In [1]: import numpy as np

In [2]: import numpy.linalg as la

In [3]: np.set_printoptions(precision=2, suppress=True, linewidth=140, sign=" ")

In [4]: tidy = lambda a: np.round(a, 2) + 0

In [5]: M2 = np.array([[7, 5, 6], [7, 7, 1], [4, 7, 4]])

In [6]: m1 = np.tril(M2)

In [7]: print(m1)
[[ 7  0  0]
 [ 7  7  0]
 [ 4  7  4]]

In [8]: # triangular

In [9]: print(tidy(la.det(m1)))
196.0

In [10]: print(np.allclose(m1, m1.T))
False

In [11]: print(la.matrix_power(m1, 2))
[[ 49   0   0]
 [ 98  49   0]
 [ 93  77  16]]

In [12]: print(m1 @ m1)
[[ 49   0   0]
 [ 98  49   0]
 [ 93  77  16]]

In [13]: M2 = m1[0, 0] * m1[1:] - np.outer(m1[1:, 0], m1[0])

In [14]: print(M2)
[[  0  49   0]
 [  0  49  28]]

In [15]: print(np.flatnonzero(~M2.round(6).any(axis=1)))
[]

In [16]: M = np.loadtxt("block1.csv", delimiter=",")

In [17]: print(M)
[[  1.91 -16.1   -5.9 ]
 [  0.4    7.13  -3.03]
 [ -2.92  15.08   3.36]
 [ -6.18 -19.95  12.56]
 [ -0.82   9.96 -18.62]
 [ -0.96  -5.31  10.76]
 [  7.73   6.69   3.34]
 [ 11.46  -7.14   5.87]
 [  5.69  -9.43   2.61]
 [ 18.05   8.43  -5.5 ]
 [  1.     2.47   5.15]
 [ -5.19  14.43   0.45]
 [ 11.38  14.04  -3.71]
 [  4.79   8.21   4.9 ]
 [-14.22   6.66  -2.73]
 [  0.7    3.71  12.67]
 [  3.73  -0.65   6.93]
 [  6.83  14.02  19.62]
 [  0.71  -3.91  -7.97]
 [ -6.38  19.19  -7.2 ]
 [  3.4  -16.72   3.58]
 [-23.57  -1.45  -4.93]
 [ -2.7    4.47  -8.51]
 [  0.88 -16.42  -3.25]
 [ -6.4   -6.    20.47]
 [ -2.2   -5.73  -1.76]
 [  2.61   7.27   3.78]
 [  7.22   8.25   9.54]
 [  5.54   3.69  10.31]
 [ -9.34  -0.4  -12.57]]

In [18]: W1 = np.array([[0, 2, 1, 0], [3, 3, 2, 1], [0, 0, 2, 3]])

In [19]: beta = np.array([-1, -2, 2, 0])

In [20]: hid = np.maximum(M @ W1 + beta, 0)

In [21]: print((hid > 0).astype(int))
[[ 0  0  0  0]
 [ 1  1  1  0]
 [ 1  1  1  1]
 [ 0  0  0  1]
 [ 1  1  0  0]
 [ 0  0  1  1]
 [ 1  1  1  1]
 [ 0  0  1  1]
 [ 0  0  0  0]
 [ 1  1  1  0]
 [ 1  1  1  1]
 [ 1  1  1  1]
 [ 1  1  1  1]
 [ 1  1  1  1]
 [ 1  0  0  0]
 [ 1  1  1  1]
 [ 0  1  1  1]
 [ 1  1  1  1]
 [ 0  0  0  0]
 [ 1  1  1  0]
 [ 0  0  0  0]
 [ 0  0  0  0]
 [ 1  1  0  0]
 [ 0  0  0  0]
 [ 0  0  1  1]
 [ 0  0  0  0]
 [ 1  1  1  1]
 [ 1  1  1  1]
 [ 1  1  1  1]
 [ 0  0  0  0]]

In [22]: W2 = np.array([[1, 2], [2, 1], [1, 1], [2, 2]])

In [23]: print((hid @ W2).round(6).argmax(axis=1))
[ 0  1  1  0  1  0  0  0  0  0  0  1  0  0  1  0  0  0  0  1  0  0  1  0  0  0  0  0  0  0]

In [24]: E = np.array([[-4, 1, -4, -2, -4], [-7, -2, -7, -5, -7], [-2, 3, -2, 0, -2]])

In [25]: # column 2 repeats column 0

In [26]: rank = la.matrix_rank(E)

In [27]: print(rank)
2

In [28]: ns = la.svd(E)[2][rank:].T

In [29]: print(ns.shape)
(5, 3)

In [30]: print(la.matrix_rank(E.T @ E), la.matrix_rank(E @ E.T))
2 2

In [31]: print(tidy(E @ ns))
[[ 0.  0.  0.]
 [ 0.  0.  0.]
 [ 0.  0.  0.]]

In [32]: print([int(la.matrix_rank(np.delete(E, i, axis=0))) for i in range(3)])
[2, 2, 2]

In [33]: print([int(la.matrix_rank(E[:i])) for i in range(1, len(E) + 1)])
[1, 2, 2]

In [34]: print(np.allclose(E @ ns, 0))
True

In [35]: print([int(la.matrix_rank(E[:, :j + 1])) for j in range(5)])
[1, 2, 2, 2, 2]

In [36]: print(tidy(la.norm(E, 2) / la.norm(E)))
0.97

In [37]: print(la.cond(E) > 100)
True

In [38]: print([round(float(x), 2) for x in la.svd(E, compute_uv=False)[:3]])
[15.31, 3.94, 0.0]

In [39]: M2 = E / np.sqrt((E ** 2).mean(axis=1, keepdims=True))

In [40]: print(tidy(E - E.mean(axis=1, keepdims=True)))
[[-1.4  3.6 -1.4  0.6 -1.4]
 [-1.4  3.6 -1.4  0.6 -1.4]
 [-1.4  3.6 -1.4  0.6 -1.4]]

In [41]: print(la.matrix_rank(M2) == la.matrix_rank(E))
True

In [42]: U, sigma, VT = la.svd(E)

In [43]: print(np.argmax(sigma[:-1] / (sigma[1:] + 1e-6)) + 1)
2

In [44]: M2 = U[:, :2] @ np.diag(sigma[:2]) @ VT[:2]

In [45]: print(tidy(la.norm(E - M2, 2)), tidy(sigma[2]))
0.0 0.0

In [46]: print(la.matrix_rank(E, rtol=0.05))
2

In [47]: print(tidy(np.abs(E - M2).max()))
0.0

In [48]: print(tidy(M2))
[[-4.  1. -4. -2. -4.]
 [-7. -2. -7. -5. -7.]
 [-2.  3. -2.  0. -2.]]

In [49]: rng = np.random.default_rng(183)

In [50]: M2 = E + rng.integers(-2, 3, (3, 2)) @ rng.integers(-2, 3, (2, 5))

In [51]: print(M2)
[[  2  -7  -2  -2  -2]
 [ -1 -10  -5  -5  -5]
 [ -3   3   1  -2  -5]]

In [52]: print(np.abs(M2 - E).sum(axis=1))
[ 18  18   9]

In [53]: print(tidy(la.svd(M2 - E, compute_uv=False)))
[ 14.71   4.76   0.  ]
